$ ipython --no-banner

In [1]: import numpy as np

In [2]: np.set_printoptions(precision=2, suppress=True, linewidth=160, sign=" ")

In [3]: E = np.load("block17.npy")

In [4]: print(E)
[[ 34   9  -7  -5]
 [  9   9 -12  15]
 [ -7 -12  17 -24]
 [ -5  15 -24  41]]

In [5]: U, s, Vt = np.linalg.svd(E)

In [6]: print(np.argmax(s[:-1] / (s[1:] + 1e-6)) + 1)
2

In [7]: A2 = U[:, :2] @ np.diag(s[:2]) @ Vt[:2]

In [8]: print(np.linalg.matrix_rank(A2))
2

In [9]: print(round(np.abs(E - A2).max(), 2))
0.0

In [10]: print(round(float(np.linalg.norm(E - A2, 2)), 2), round(float(s[2]), 2))
0.0 0.0

In [11]: A2 = E[0, 0] * E[1:] - np.outer(E[1:, 0], E[0])

In [12]: print(A2)
[[   0  225 -345  555]
 [   0 -345  529 -851]
 [   0  555 -851 1369]]

In [13]: print(E[:, 0] / E[0, 0])
[ 1.    0.26 -0.21 -0.15]

In [14]: print(round(np.trace(np.linalg.pinv(E) @ E), 2))
2.0

In [15]: print(np.allclose(E[:-1].T @ np.linalg.lstsq(E[:-1].T, E[-1])[0], E[-1]))
True

In [16]: print(np.unique(E.round(6), axis=0).shape)
(4, 4)

In [17]: print(round(float(np.linalg.eigvals(E).sum().real), 2))
101.0

In [18]: print(np.einsum("ii->", E))
101

In [19]: print(np.round(np.poly(E), 2) + 0)
[   1. -101. 2397.    0.    0.]

In [20]: print(np.einsum("ij,ji->", E, E))
5407

In [21]: print(round(np.linalg.det(E[::-1]), 2))
0.0

In [22]: print(round(float(np.linalg.norm(E[1], 1)), 2), round(np.linalg.norm(E[1], np.inf), 2))
45.0 15.0

In [23]: print(round(np.linalg.norm(E[1] - E[2]), 2))
55.31

In [24]: print(np.linalg.norm(E, axis=1).argmax())
3

In [25]: A = np.load("run11.npy")

In [26]: print(A)
[[ 1  0  0]
 [ 0  1  0]
 [ 0  0  1]]

In [27]: U, s, Vt = np.linalg.svd(A, full_matrices=False)

In [28]: print(s / s[0])
[ 1.  1.  1.]

In [29]: print(np.allclose(U * s @ Vt, A))
True

In [30]: print(s)
[ 1.  1.  1.]

In [31]: K = np.load("dump.npy")

In [32]: print(K)
[[ 0  3  0]
 [-3 -1 -1]
 [ 1 -2 -3]]

In [33]: O, Rm = np.linalg.qr(K)

In [34]: print(np.round(abs(Rm[0, 0]), 2), round(np.linalg.norm(K[:, 0]), 2))
3.16 3.16

In [35]: print(np.abs(np.diag(Rm)))
[ 3.16  3.73  2.54]

In [36]: print(Rm)
[[-3.16 -0.32  0.  ]
 [ 0.   -3.73 -1.88]
 [ 0.    0.   -2.54]]
